In [1]: import numpy as np

In [2]: np.set_printoptions(suppress=True, linewidth=140)

In [3]: rnd = lambda a: np.round(a, 2) + 0

In [4]: rng = np.random.default_rng(19217)

In [5]: z = rng.integers(0, 2, 3)

In [6]: X = np.array([[7, 8, 9], [4, 8, 1], [7, 6, 9]]) * (z[:, None] == z)

In [7]: print(X)
[[7 0 0]
 [0 8 1]
 [0 6 9]]

In [8]: M2 = np.linalg.inv(X)

In [9]: print(rnd(np.linalg.slogdet(X)[0]))
1.0

In [10]: print(rnd(np.linalg.inv(M2)))
[[7. 0. 0.]
 [0. 8. 1.]
 [0. 6. 9.]]

In [11]: M = np.array([[1.0, 0.0, 0.0], [0.0, -1.0, 0.0], [0.0, 0.0, -1.0]])

In [12]: # equal to its transpose

In [13]: ev, evecs = np.linalg.eigh(M)

In [14]: vec = np.array([-2, -1, -1])

In [15]: print(rnd(np.linalg.eigvalsh(M[1:, 1:])))
[-1. -1.]

In [16]: print(evecs * np.maximum(ev, 0) @ evecs.T)
[[1. 0. 0.]
 [0. 0. 0.]
 [0. 0. 0.]]

In [17]: print(rnd(M.mean(axis=0)))
[ 0.33 -0.33 -0.33]

In [18]: print(np.linalg.matrix_rank(M))
3

In [19]: M[:, 3]
IndexError: index 3 is out of bounds for axis 1 with size 3


In [20]: print(np.unravel_index(np.abs(M).argmax(), M.shape))
(np.int64(0), np.int64(0))

In [21]: print(M.sum(axis=0))
[ 1. -1. -1.]

In [22]: print(M.sum(axis=1))
[ 1. -1. -1.]

In [23]: print(M.shape)
(3, 3)

In [24]: print(np.abs(M).max())
1.0

In [25]: print(np.count_nonzero(M))
3

In [26]: np.zeros(3, 3)
TypeError: Cannot interpret '3' as a data type


In [27]: r0 = np.array([3, 0, 0])

In [28]: M2 = M + np.outer(r0, np.eye(3)[0])

In [29]: print(rnd(np.linalg.det(M2) / np.linalg.det(M)), rnd(1 + np.linalg.solve(M, r0)[0]))
4.0 4.0

In [30]: print(np.linalg.matrix_rank(M2 - M))
1

In [31]: print(np.linalg.matrix_rank(np.linalg.inv(M2) - np.linalg.inv(M), tol=1e-8))
1

In [32]: print(M2)
[[ 4.  0.  0.]
 [ 0. -1.  0.]
 [ 0.  0. -1.]]

In [33]: U, sigma, Vh = np.linalg.svd(M, full_matrices=False)

In [34]: print(np.allclose(U * sigma @ Vh, M))
True

In [35]: print(sigma / sigma[0])
[1. 1. 1.]

In [36]: print((sigma > 1e-8).sum())
3

In [37]: print(sigma)
[1. 1. 1.]

In [38]: print(U.shape, sigma.shape, Vh.shape)
(3, 3) (3,) (3, 3)

In [39]: print(Vh @ Vh.T)
[[1. 0. 0.]
 [0. 1. 0.]
 [0. 0. 1.]]

In [40]: print(U.T @ M @ Vh.T)
[[1. 0. 0.]
 [0. 1. 0.]
 [0. 0. 1.]]

In [41]: mat = np.load("test4.npy")

In [42]: print(mat)
[[5. 1. 1.]
 [1. 5. 1.]
 [1. 1. 5.]]

In [43]: # symmetric, so the eigenvalues are real

In [44]: print((M + M.T) / 2)
[[ 1.  0.  0.]
 [ 0. -1.  0.]
 [ 0.  0. -1.]]

In [45]: np.linalg.determinant(M)
AttributeError: module 'numpy.linalg' has no attribute 'determinant'


In [46]: print(np.allclose(M, M.T))
True

In [47]: print(rnd(np.linalg.matrix_power(M, 3)))
[[ 1.  0.  0.]
 [ 0. -1.  0.]
 [ 0.  0. -1.]]

In [48]: print(rnd(np.sort(np.abs(np.linalg.eigvals(M)))))
[1. 1. 1.]

In [49]: arr = np.load("dump.npy")

In [50]: print(arr)
[[ 2. -1.  0.  0.]
 [-2.  1.  1.  0.]
 [ 0. -2.  0.  0.]
 [ 0.  0.  0.  3.]]

In [51]: W = np.array([[2, -2, 2], [-1, 1, 1], [-2, 0, 2], [0, -2, -2]])

In [52]: b = np.array([2, 2, 0])

In [53]: H = np.maximum(arr @ W + b, 0)

In [54]: print(np.linalg.matrix_rank(H))
3

In [55]: print((H > 0).astype(int))
[[1 0 1]
 [0 1 0]
 [1 0 0]
 [1 0 0]]

In [56]: basis = np.array([[1, 2, 1], [-2, 1, -2], [0, 1, -2]])

In [57]: print((H @ basis).round(6).argmax(axis=1))
[1 1 1 1]

In [58]: print(np.flatnonzero(np.linalg.matrix_power((arr != 0) + (arr.T != 0) + np.eye(4), 4)[3]))
[3]

In [59]: print(rnd(np.sort(np.linalg.eigvals(arr).real)))
[0.1 0.1 2.8 3. ]

In [60]: print((arr != 0).astype(int))
[[1 1 0 0]
 [1 1 1 0]
 [0 1 0 0]
 [0 0 0 1]]

In [61]: q, r_ = np.linalg.qr(arr)

In [62]: print(rnd(q @ r_))
[[ 2. -1.  0.  0.]
 [-2.  1.  1.  0.]
 [ 0. -2.  0.  0.]
 [ 0.  0.  0.  3.]]

In [63]: print(rnd(abs(r_[0, 0])), rnd(np.linalg.norm(arr[:, 0])))
2.83 2.83

In [64]: r0 = np.array([1, 0, -2, 0])

In [65]: M2 = arr + np.outer(r0, np.eye(4)[3])

In [66]: print(rnd(np.linalg.det(M2) / np.linalg.det(arr)), rnd(1 + np.linalg.solve(arr, r0)[3]))
1.0 1.0

In [67]: print(np.linalg.matrix_rank(np.linalg.inv(M2) - np.linalg.inv(arr), tol=1e-8))
1

In [68]: q = arr.astype(float).copy()

In [69]: for j in range(4):
    ...:     q[:, j] -= q[:, :j] @ (q[:, :j].T @ q[:, j])
    ...:     q[:, j] /= np.linalg.norm(q[:, j])
    ...: 

In [70]: print(rnd(q.T @ q))
[[1. 0. 0. 0.]
 [0. 1. 0. 0.]
 [0. 0. 1. 0.]
 [0. 0. 0. 1.]]

In [71]: print(rnd(q))
[[ 0.71  0.    0.71  0.  ]
 [-0.71  0.    0.71  0.  ]
 [ 0.   -1.    0.    0.  ]
 [ 0.    0.    0.    1.  ]]

In [72]: feats = np.load("case2.npy")

In [73]: print(feats)
[[ 14 -18  -9]
 [-18  14  -9]
 [ -9  -9   0]]

In [74]: M2 = feats[0, 0] * feats[1:] - np.outer(feats[1:, 0], feats[0])

In [75]: print(M2)
[[   0 -128 -288]
 [   0 -288  -81]]

In [76]: print(np.linalg.matrix_rank(M2), np.linalg.matrix_rank(feats))
2 3

In [77]: print(np.flatnonzero(~M2.round(6).any(axis=1)))
[]

In [78]: vec = np.array([5, 5, 4])

In [79]: target = feats @ vec

In [80]: print(target)
[-56 -56 -90]

In [81]: print(rnd(np.linalg.solve(feats, target + feats[:, 2])))
[5. 5. 5.]

In [82]: np.linalg.solve(feats, target[:-1])
ValueError: solve1: Input operand 1 has a mismatch in its core dimension 0, with gufunc signature (m,m),(m)->(m) (size 2 is different from 3)


In [83]: print(rnd(np.linalg.solve(feats, target)))
[5. 5. 4.]

In [84]: z = rng.permutation(3)

In [85]: print(z)
[1 2 0]

In [86]: M2 = feats[z][:, z]

In [87]: print(np.trace(M2))
28

In [88]: print(rnd(np.sort(np.abs(np.linalg.eigvals(M2)))))
[10.88 14.88 32.  ]

In [89]: A = np.array([[2, 0], [0, 2]])

In [90]: vec = np.ones(2)

In [91]: for _ in range(7):
    ...:     vec = A @ vec
    ...:     vec /= np.linalg.norm(vec)
    ...:     print(round(vec @ A @ vec, 2))
    ...: 
2.0
2.0
2.0
2.0
2.0
2.0
2.0

In [92]: print(rnd(np.linalg.eigvalsh(A)[-1]))
2.0

In [93]: print(rnd(vec))
[0.71 0.71]

In [94]: z = rng.permutation(2)

In [95]: M2 = A[:, z] * rng.choice([-1, 1], 2)

In [96]: print(M2)
[[-2  0]
 [ 0 -2]]

In [97]: U, _, Vh = np.linalg.svd(A.T @ M2)

In [98]: print(rnd(np.linalg.lstsq(A, M2)[0]))
[[-1.  0.]
 [ 0. -1.]]

In [99]: print(z)
[0 1]

In [100]: J = np.array([[0, 1, -4, -1], [-1, 0, -8, 9], [4, 8, 0, -1], [1, -9, 1, 0]])

In [101]: P = np.triu(np.array([[2, 1, 1, -1], [-2, -1, 1, -1], [0, 1, -1, -1], [1, -1, -2, -1]]), 1) + np.eye(4)

In [102]: M2 = P @ J @ np.linalg.inv(P)

In [103]: print(P @ J - J @ P)
[[  2.  17. -10.   5.]
 [  3.  18.   0. -10.]
 [ -1.   5. -13.  12.]
 [  0.  -1.   8.  -7.]]

In [104]: print(np.linalg.matrix_rank(M2))
4

In [105]: basis = np.array([[-0.3, 1.4, 0.1]])

In [106]: E = np.array([[2],
     ...:     [1],
     ...:     [-2],
     ...:     [-3],
     ...:     [3],
     ...:     [2],
     ...:     [0],
     ...:     [0],
     ...:     [0],
     ...:     [3],
     ...:     [-1],
     ...:     [0],
     ...:     [-1],
     ...:     [2],
     ...:     [0],
     ...:     [-1],
     ...:     [-2],
     ...:     [-2],
     ...:     [3],
     ...:     [-3],
     ...:     [1],
     ...:     [2],
     ...:     [0]]) @ basis + 0.05 * rng.normal(size=(23, 3))

In [107]: print(rnd(E))
[[-0.6   2.81  0.17]
 [-0.34  1.39  0.06]
 [ 0.6  -2.81 -0.19]
 [ 0.84 -4.21 -0.21]
 [-0.95  4.25  0.25]
 [-0.6   2.89  0.15]
 [-0.09  0.03 -0.02]
 [-0.15 -0.04  0.  ]
 [ 0.07  0.05 -0.01]
 [-0.89  4.2   0.35]
 [ 0.31 -1.36 -0.08]
 [ 0.02 -0.03 -0.02]
 [ 0.36 -1.41 -0.05]
 [-0.68  2.74  0.2 ]
 [ 0.04  0.   -0.06]
 [ 0.31 -1.42 -0.15]
 [ 0.54 -2.76 -0.17]
 [ 0.63 -2.8  -0.21]
 [-0.95  4.21  0.35]
 [ 0.84 -4.09 -0.28]
 [-0.28  1.37  0.18]
 [-0.53  2.8   0.32]
 [ 0.    0.02  0.  ]]

In [108]: basis = E[[2, 5]].astype(float)

In [109]: for _ in range(5):
     ...:     z = np.linalg.norm(E[:, None] - basis, axis=-1).argmin(axis=1)
     ...:     basis = np.array([E[z == j].mean(axis=0) for j in range(2)])
     ...: 

In [110]: print(z)
[1 1 0 0 1 1 0 0 0 1 0 0 0 1 0 0 0 0 1 0 1 1 0]

In [111]: print(np.bincount(z))
[14  9]

In [112]: U, sigma, Vh = np.linalg.svd(E, full_matrices=False)

In [113]: print(rnd(U.T @ U))
[[1. 0. 0.]
 [0. 1. 0.]
 [0. 0. 1.]]

In [114]: print(rnd(sigma / sigma[0]))
[1.   0.02 0.02]

In [115]: print(rnd(U.T @ E @ Vh.T))
[[12.66  0.    0.  ]
 [ 0.    0.27  0.  ]
 [ 0.    0.    0.23]]

In [116]: print(U.shape, sigma.shape, Vh.shape)
(23, 3) (3,) (3, 3)

In [117]: print(rnd(np.abs(Vh[0])))
[0.21 0.98 0.07]

In [118]: print(rnd(np.cumsum(sigma ** 2) / np.sum(sigma ** 2)))
[1. 1. 1.]

In [119]: print(rnd(sigma))
[12.66  0.27  0.23]

In [120]: print(rnd(np.sqrt((sigma ** 2).sum())), rnd(np.linalg.norm(E)))
12.67 12.67

In [121]: print((sigma > 1e-8).sum())
3
